$ python3 -q
>>> import numpy as np
>>> np.set_printoptions(precision=3, suppress=True, linewidth=140)
>>> rnd = lambda a: np.round(a, 3) + 0
>>> out = np.array([[-1, 0, 2], [1, -1, -3], [-1, -2, 3]])
>>> C = np.array([[0, 3], [3, 3]])
>>> arr = np.block([[out, np.array([[-5, 2], [-2, 1], [3, 5]])], [np.zeros((2, 3)), C]])
>>> arr
array([[-1.,  0.,  2., -5.,  2.],
       [ 1., -1., -3., -2.,  1.],
       [-1., -2.,  3.,  3.,  5.],
       [ 0.,  0.,  0.,  0.,  3.],
       [ 0.,  0.,  0.,  3.,  3.]])
>>> proj = np.triu(np.array([[2, 1, 2, 0, 0],
...     [2, 2, 0, 1, 2],
...     [1, 0, 1, 0, 1],
...     [2, 1, 0, 1, 0],
...     [1, 0, 2, 0, 0]]), 1) + np.eye(5)
>>> out = proj @ arr @ np.linalg.inv(proj)
>>> proj @ arr - arr @ proj
array([[-1., -4.,  5.,  4.,  9.],
       [ 0., -1., -2.,  7., 14.],
       [ 0.,  1.,  2.,  5.,  4.],
       [ 0.,  0.,  0.,  0.,  0.],
       [ 0.,  0.,  0.,  0.,  0.]])
>>> print(rnd(np.poly(out)))
[  1.  -4. -15.  33.  90.  27.]
>>> np.trace(out), np.trace(arr)
(np.float64(4.0), np.float64(4.0))
>>> print(out)
[[-2. -3.  9.  2. 10.]
 [ 1. -2. -5.  6. 19.]
 [-1. -1.  5.  7.  5.]
 [ 0.  0.  0.  0.  3.]
 [ 0.  0.  0.  3.  3.]]
>>> U, sv, VT = np.linalg.svd(arr)
>>> np.argmax(sv[:-1] / (sv[1:] + 1e-6)) + 1
np.int64(4)
>>> out = U[:, :4] @ np.diag(sv[:4]) @ VT[:4]
>>> print(rnd(np.linalg.norm(arr - out) / np.linalg.norm(arr)))
0.008
>>> rnd(np.linalg.eigvals(arr).sum().real)
np.float64(4.0)
>>> rnd(np.linalg.det(arr[::-1]))
np.float64(-27.0)
>>> rnd(np.linalg.eigvals(arr))
array([ 3.673, -0.352, -2.321, -1.854,  4.854])
>>> rnd(np.poly(arr))
array([  1.,  -4., -15.,  33.,  90.,  27.])
>>> print(np.einsum("ii->", arr))
4.0
>>> rnd(np.abs(np.linalg.svd(arr)[2][-1]))
array([0.939, 0.031, 0.339, 0.039, 0.021])
>>> np.linalg.cond(arr) > 100
np.False_
>>> np.linalg.matrix_rank(arr, rtol=0.1)
np.int64(4)
>>> print(round(np.log10(np.linalg.cond(arr))))
2
>>> [round(float(x), 3) for x in np.linalg.svd(arr, compute_uv=False)[:3]]
[8.243, 6.215, 4.018]
>>> rnd(np.linalg.norm(arr, 2) / np.linalg.norm(arr))
np.float64(0.737)
>>> out = np.array([[-5, 4, -3, 1, 1, 0, -4, -1],
...     [-4, 1, -1, -1, -4, 3, 2, -2],
...     [-3, -1, 5, -1, -5, 3, 0, -2],
...     [-2, 1, -3, -2, -1, 1, 2, -2],
...     [-5, -5, -4, -5, 5, 3, 1, 0],
...     [-2, -5, -3, 2, -1, 3, 5, 5],
...     [4, -4, -4, 1, 0, 0, -2, -5],
...     [3, 0, 2, 3, -5, -1, -2, -4]])
>>> X = out - out.T
>>> X
array([[ 0,  8,  0,  3,  6,  2, -8, -4],
       [-8,  0,  0, -2,  1,  8,  6, -2],
       [ 0,  0,  0,  2, -1,  6,  4, -4],
       [-3,  2, -2,  0,  4, -1,  1, -5],
       [-6, -1,  1, -4,  0,  4,  1,  5],
       [-2, -8, -6,  1, -4,  0,  5,  6],
       [ 8, -6, -4, -1, -1, -5,  0, -3],
       [ 4,  2,  4,  5, -5, -6,  3,  0]])
>>> # skew-symmetric
>>> out = np.linalg.inv(X)
>>> (np.abs(out) > 1e-9).astype(int)
array([[0, 1, 1, 1, 1, 1, 1, 1],
       [1, 0, 1, 1, 1, 1, 1, 1],
       [1, 1, 0, 1, 1, 1, 1, 1],
       [1, 1, 1, 0, 1, 1, 1, 1],
       [1, 1, 1, 1, 0, 1, 1, 1],
       [1, 1, 1, 1, 1, 0, 1, 1],
       [1, 1, 1, 1, 1, 1, 0, 1],
       [1, 1, 1, 1, 1, 1, 1, 0]])
>>> rnd(np.linalg.cond(X))
np.float64(128.865)
>>> rnd(np.linalg.det(X) * np.linalg.det(out))
np.float64(1.0)
>>> U, sv, VT = np.linalg.svd(X)
>>> print(rnd(sv))
[19.488 19.488 10.711 10.711  5.956  5.956  0.151  0.151]
>>> out = U[:, :6] @ np.diag(sv[:6]) @ VT[:6]
>>> rnd(np.linalg.norm(X - out, 2)), rnd(sv[6])
(np.float64(0.151), np.float64(0.151))
>>> out = np.array([[0, 1], [-2, -3], [0, -3], [1, -3], [-2, 0], [3, 1], [1, 0], [-3, 3]])
>>> np.vstack([X, out.T]).shape
(10, 8)
>>> out.T @ X.T
array([[-15,  32,  38,   1,  -4,  12,   7,  -4],
       [-43,   0, -12, -19,  25,  55,  27, -35]])
>>> np.einsum("ij->j", X)
array([-7, -3, -7,  4,  0,  8, 12, -7])
>>> np.linalg.matrix_rank(X @ out)
np.int64(2)
>>> [round(float(x), 3) for x in np.linalg.svd(X, compute_uv=False)[:3]]
[19.488, 19.488, 10.711]
>>> rnd(np.abs(np.linalg.svd(X)[2][-1]))
array([0.436, 0.38 , 0.167, 0.123, 0.46 , 0.066, 0.496, 0.4  ])
>>> x = np.array([2, 1, 1, 0, 1, -2, -2, 2])
>>> rnd(np.linalg.svd(X, compute_uv=False))
array([19.488, 19.488, 10.711, 10.711,  5.956,  5.956,  0.151,  0.151])
>>> rnd(np.linalg.eigvals(X).real)
array([0., 0., 0., 0., 0., 0., 0., 0.])
>>> rnd(np.linalg.det(X))
np.float64(35344.0)
>>> Q = np.linalg.solve(np.eye(8) - X, np.eye(8) + X)
>>> rnd(Q @ Q.T)
array([[1., 0., 0., 0., 0., 0., 0., 0.],
       [0., 1., 0., 0., 0., 0., 0., 0.],
       [0., 0., 1., 0., 0., 0., 0., 0.],
       [0., 0., 0., 1., 0., 0., 0., 0.],
       [0., 0., 0., 0., 1., 0., 0., 0.],
       [0., 0., 0., 0., 0., 1., 0., 0.],
       [0., 0., 0., 0., 0., 0., 1., 0.],
       [0., 0., 0., 0., 0., 0., 0., 1.]])
>>> W0 = np.array([[2, 2, 0, 0, 3, 0],
...     [-3, 0, 0, 0, 1, 0],
...     [0, 0, -2, -2, 0, 3],
...     [0, 0, 2, 1, 0, 0],
...     [-2, 0, 0, 0, -3, 0],
...     [0, 0, -2, -2, 0, 1]])
>>> # 2 groups of indices that never mix
>>> np.linalg.matrix_power(W0, 4)
array([[ 30, -52,   0,   0, -43,   0],
       [ 88,  52,   0,   0,  44,   0],
       [  0,   0,  50,  36,   0,   9],
       [  0,   0,   6,  17,   0, -42],
       [ 22,  20,   0,   0,  55,   0],
       [  0,   0,  22,   8,   0,  31]])
>>> W0.inv()
Traceback (most recent call last):
  File "<python-input-56>", line 1, in <module>
    W0.inv()
    ^^^^^^
AttributeError: 'numpy.ndarray' object has no attribute 'inv'
>>> W0 @ W0
array([[ -8,   4,   0,   0,  -1,   0],
       [ -8,  -6,   0,   0, -12,   0],
       [  0,   0,  -6,  -4,   0,  -3],
       [  0,   0,  -2,  -3,   0,   6],
       [  2,  -4,   0,   0,   3,   0],
       [  0,   0,  -2,   0,   0,  -5]])
